In [1]: import numpy as np

In [2]: from numpy import linalg as LA

In [3]: np.set_printoptions(precision=3, suppress=True, linewidth=200)

In [4]: K = np.loadtxt("w.csv", delimiter=",")

In [5]: print(K)
[[ 6.628 -4.736  5.801]
 [ 5.964 -7.848 -1.685]
 [-7.248 -6.881 -0.34 ]
 [ 6.312  1.182 -7.665]
 [-7.218  4.938 -4.849]
 [ 8.792  3.727 -2.968]
 [ 1.512  1.    -9.834]
 [ 9.404 -2.34   2.47 ]
 [ 7.493 -5.483  3.714]
 [ 6.734 -5.595 -4.832]
 [-8.19   4.926  2.942]
 [-9.52   0.924  2.919]
 [-3.328 -6.572 -6.763]
 [-6.457 -5.363 -5.436]
 [-5.684  5.48  -6.137]]

In [6]: M2 = np.array([[1, 2], [0, 1], [4, 5]])

In [7]: LA.matrix_rank(K @ M2)
Out[7]: np.int64(2)

In [8]: np.vstack([K, M2.T]).shape
Out[8]: (17, 3)

In [9]: Ac = (K - K.mean(axis=0)) / K.std(axis=0)

In [10]: Ac.std(axis=0)
Out[10]: array([1., 1., 1.])

In [11]: c = LA.lstsq(np.delete(Ac, 1, axis=1), Ac[:, 1])[0]

In [12]: round(1 - np.var(Ac[:, 1] - np.delete(Ac, 1, axis=1) @ c), 3)
Out[12]: np.float64(0.101)

In [13]: rng = np.random.default_rng(70906)

In [14]: lab = rng.permutation(3)

In [15]: M2 = K[:, lab] * rng.choice([-1, 1], 3)

In [16]: print(M2)
[[-4.736  5.801 -6.628]
 [-7.848 -1.685 -5.964]
 [-6.881 -0.34   7.248]
 [ 1.182 -7.665 -6.312]
 [ 4.938 -4.849  7.218]
 [ 3.727 -2.968 -8.792]
 [ 1.    -9.834 -1.512]
 [-2.34   2.47  -9.404]
 [-5.483  3.714 -7.493]
 [-5.595 -4.832 -6.734]
 [ 4.926  2.942  8.19 ]
 [ 0.924  2.919  9.52 ]
 [-6.572 -6.763  3.328]
 [-5.363 -5.436  6.457]
 [ 5.48  -6.137  5.684]]

In [17]: left, _, vt = LA.svd(K.T @ M2)

In [18]: np.round(LA.lstsq(K, M2)[0], 3) + 0
Out[18]: 
array([[ 0.,  0., -1.],
       [ 1.,  0.,  0.],
       [ 0.,  1.,  0.]])

In [19]: print(lab)
[1 2 0]

In [20]: proj = K @ LA.solve(K.T @ K, K.T)

In [21]: np.round(LA.eigvalsh(proj), 3) + 0
Out[21]: array([0., 0., 0., 0., 0., 0., 0., 0., 0., 0., 0., 0., 1., 1., 1.])

In [22]: proj @ K[:, 1]
Out[22]: array([-4.736, -7.848, -6.881,  1.182,  4.938,  3.727,  1.   , -2.34 , -5.483, -5.595,  4.926,  0.924, -6.572, -5.363,  5.48 ])

In [23]: np.allclose(proj @ proj, proj)
Out[23]: True

In [24]: LA.matrix_rank(np.eye(15) - proj)
Out[24]: np.int64(12)

In [25]: mat = np.loadtxt("x.csv", delimiter=",")

In [26]: print(mat)
[[ -3. -15.  -3.]
 [ -2. -10.  -3.]]

In [27]: print(np.diff(mat, axis=0))
[[1. 5. 0.]]

In [28]: mat - mat[0]
Out[28]: 
array([[0., 0., 0.],
       [1., 5., 0.]])

In [29]: mat.sum(axis=0)
Out[29]: array([ -5., -25.,  -6.])

In [30]: print(mat.mean(axis=0))
[ -2.5 -12.5  -3. ]

In [31]: mat.sum(axis=1)
Out[31]: array([-21., -15.])

In [32]: LA.svd(mat, compute_uv=False)
Out[32]: array([18.851,  0.811])

In [33]: T = np.stack([mat, 4 * mat, mat[::-1]])

In [34]: print((T @ mat.T).shape)
(3, 2, 2)

In [35]: LA.norm(T, axis=(1, 2))
Out[35]: array([18.868, 75.472, 18.868])

In [36]: LA.matrix_rank(T.reshape(3, -1))
Out[36]: np.int64(2)

In [37]: print(T.shape)
(3, 2, 3)

In [38]: feats = np.load("m.npy")

In [39]: print(feats)
[[ 0.     0.    -7.826]
 [ 0.     0.    -4.372]
 [ 0.     0.    -2.343]
 [ 0.     0.    -2.325]
 [ 0.     0.    -2.172]
 [ 0.     0.    -1.   ]
 [ 0.     0.    -0.416]
 [ 0.     0.     0.168]
 [ 0.     0.     0.266]
 [ 0.     0.     0.733]
 [ 0.     0.     1.924]
 [ 0.     0.     2.071]
 [ 0.     0.     5.595]]

In [40]: M2 = np.array([[4, 3, 4], [1, 3, 4], [1, 4, 5]])

In [41]: np.vstack([feats, M2.T]).shape
Out[41]: (16, 3)

In [42]: np.einsum("ij,ij->i", feats, feats)
Out[42]: array([61.246, 19.114,  5.49 ,  5.406,  4.718,  1.   ,  0.173,  0.028,  0.071,  0.537,  3.702,  4.289, 31.304])

In [43]: LA.matrix_rank(feats @ M2)
Out[43]: np.int64(1)

In [44]: LA.matrix_rank(np.vstack([feats, M2.T]))
Out[44]: np.int64(3)

In [45]: left, sv, vt = LA.svd(feats)

In [46]: sv
Out[46]: array([11.708,  0.   ,  0.   ])

In [47]: M2 = left[:, :1] @ np.diag(sv[:1]) @ vt[:1]

In [48]: print(round(float(np.abs(feats - M2).max()), 3))
0.0

In [49]: M2
Out[49]: 
array([[ 0.   ,  0.   , -7.826],
       [ 0.   ,  0.   , -4.372],
       [ 0.   ,  0.   , -2.343],
       [ 0.   ,  0.   , -2.325],
       [ 0.   ,  0.   , -2.172],
       [ 0.   ,  0.   , -1.   ],
       [ 0.   ,  0.   , -0.416],
       [ 0.   ,  0.   ,  0.168],
       [ 0.   ,  0.   ,  0.266],
       [ 0.   ,  0.   ,  0.733],
       [ 0.   ,  0.   ,  1.924],
       [ 0.   ,  0.   ,  2.071],
       [ 0.   ,  0.   ,  5.595]])

In [50]: LA.matrix_rank(M2)
Out[50]: np.int64(1)

In [51]: vec = np.array([1, -5, -5])

In [52]: h = np.maximum(feats @ vec, 0)

In [53]: np.flatnonzero(h > 1e-9)
Out[53]: array([0, 1, 2, 3, 4, 5, 6])

In [54]: np.tanh(feats @ vec)
Out[54]: array([ 1.   ,  1.   ,  1.   ,  1.   ,  1.   ,  1.   ,  0.969, -0.686, -0.869, -0.999, -1.   , -1.   , -1.   ])

In [55]: print(np.maximum(feats @ vec, 0) - np.maximum(-feats @ vec, 0))
[ 39.13   21.86   11.715  11.625  10.86    5.      2.08   -0.84   -1.33   -3.665  -9.62  -10.355 -27.975]

In [56]: def softmax(z):
    ...:     e = np.exp(z - z.max(axis=-1, keepdims=True))
    ...:     return e / e.sum(axis=-1, keepdims=True)
    ...: 

In [57]: softmax(feats[9] + 4)
Out[57]: array([0.245, 0.245, 0.51 ])

In [58]: softmax(10 * feats[9])
Out[58]: array([0.001, 0.001, 0.999])

In [59]: scores = feats @ feats.T / np.sqrt(3)

In [60]: softmax(scores)[9] @ feats
Out[60]: array([0.   , 0.   , 3.036])

In [61]: gram = feats.T @ feats

In [62]: np.diag(gram)
Out[62]: array([  0.   ,   0.   , 137.078])

In [63]: np.allclose(gram, gram.T)
Out[63]: True

In [64]: print(LA.matrix_rank(gram))
1

In [65]: print(LA.eigvalsh(gram)[::-1])
[137.078   0.      0.   ]

In [66]: W0 = np.load("layer11.npy")

In [67]: W0
Out[67]: 
array([[ 10.47 ,  -9.217,  -8.879],
       [-11.206,  -3.379, -11.929],
       [ -8.507,  -6.239,  16.293],
       [  1.367,   1.122,  10.397],
       [ -3.615,  17.179,  -0.809],
       [  3.5  ,  -7.383,  -8.255],
       [  0.087,  -0.115, -15.852],
       [  7.725,   2.202,  -6.695],
       [-16.002,   7.47 , -11.715],
       [ 10.184,  18.027,  15.277],
       [  5.349,  -1.814,  -0.193],
       [ -4.201,  -7.662,   6.778],
       [  2.994,  20.205,  -7.674],
       [-11.075,  -4.686,  14.726],
       [-10.38 , -10.38 ,   0.154],
       [ -8.343,   1.807,   7.711],
       [-12.09 ,  -3.094,  12.852],
       [ -4.694,  17.511,   5.086],
       [-10.233, -19.677,  -0.339]])

In [68]: M2 = W0 / np.sqrt((W0 ** 2).mean(axis=1, keepdims=True))

In [69]: LA.matrix_rank(M2) == LA.matrix_rank(W0)
Out[69]: np.True_

In [70]: LA.matrix_rank(W0 - W0.mean(axis=1, keepdims=True))
Out[70]: np.int64(2)

In [71]: LA.lstsq(feats[:-1].T, feats[-1])[2]
Out[71]: np.int32(1)

In [72]: try:
    ...:     LA.inv(feats)
    ...: except LA.LinAlgError as e:
    ...:     print(e)
    ...: 
Last 2 dimensions of the array must be square

In [73]: print(feats @ LA.pinv(feats) @ feats)
[[ 0.     0.    -7.826]
 [ 0.     0.    -4.372]
 [ 0.     0.    -2.343]
 [ 0.     0.    -2.325]
 [ 0.     0.    -2.172]
 [ 0.     0.    -1.   ]
 [ 0.     0.    -0.416]
 [ 0.     0.     0.168]
 [ 0.     0.     0.266]
 [ 0.     0.     0.733]
 [ 0.     0.     1.924]
 [ 0.     0.     2.071]
 [ 0.     0.     5.595]]

In [74]: vec = np.array([-1, -2, 5])

In [75]: y = W0 @ vec

In [76]: LA.lstsq(W0, y)[0]
Out[76]: array([-1., -2.,  5.])

In [77]: LA.solve(W0.T @ W0, W0.T @ y)
Out[77]: array([-1., -2.,  5.])

In [78]: y = y + 0.02 * rng.normal(size=19)

In [79]: y
Out[79]: array([-36.407, -41.647, 102.43 ,  48.394, -34.782, -29.999, -79.12 , -45.599, -57.519,  30.166,  -2.674,  53.432, -81.806,  94.077,  31.896,  43.265,  82.562,  -4.912,  47.876])

In [80]: c, *_ = LA.lstsq(W0, y)

In [81]: c
Out[81]: array([-0.999, -2.   ,  5.   ])

In [82]: c.round()
Out[82]: array([-1., -2.,  5.])

In [83]: vec = np.array([0, 2, 2])

In [84]: h = np.maximum(W0 @ vec, 0)

In [85]: h
Out[85]: array([ 0.   ,  0.   , 20.108, 23.038, 32.74 ,  0.   ,  0.   ,  0.   ,  0.   , 66.608,  0.   ,  0.   , 25.062, 20.08 ,  0.   , 19.036, 19.516, 45.194,  0.   ])

In [86]: W0 * (h > 1e-9)[:, None]
Out[86]: 
array([[  0.   ,  -0.   ,  -0.   ],
       [ -0.   ,  -0.   ,  -0.   ],
       [ -8.507,  -6.239,  16.293],
       [  1.367,   1.122,  10.397],
       [ -3.615,  17.179,  -0.809],
       [  0.   ,  -0.   ,  -0.   ],
       [  0.   ,  -0.   ,  -0.   ],
       [  0.   ,   0.   ,  -0.   ],
       [ -0.   ,   0.   ,  -0.   ],
       [ 10.184,  18.027,  15.277],
       [  0.   ,  -0.   ,  -0.   ],
       [ -0.   ,  -0.   ,   0.   ],
       [  2.994,  20.205,  -7.674],
       [-11.075,  -4.686,  14.726],
       [ -0.   ,  -0.   ,   0.   ],
       [ -8.343,   1.807,   7.711],
       [-12.09 ,  -3.094,  12.852],
       [ -4.694,  17.511,   5.086],
       [ -0.   ,  -0.   ,  -0.   ]])

In [87]: np.flatnonzero(h > 1e-9)
Out[87]: array([ 2,  3,  4,  9, 12, 13, 15, 16, 17])

In [88]: gram = np.cov(W0, rowvar=False)

In [89]: np.polyfit(W0[:, 2], W0[:, 0], 1)
Out[89]: array([-0.119, -2.982])

In [90]: np.argsort(-W0.std(axis=0).round(6), kind="stable")
Out[90]: array([1, 2, 0])

In [91]: round(float(np.corrcoef(W0[:, 2], W0[:, 0])[0, 1]), 3)
Out[91]: -0.149
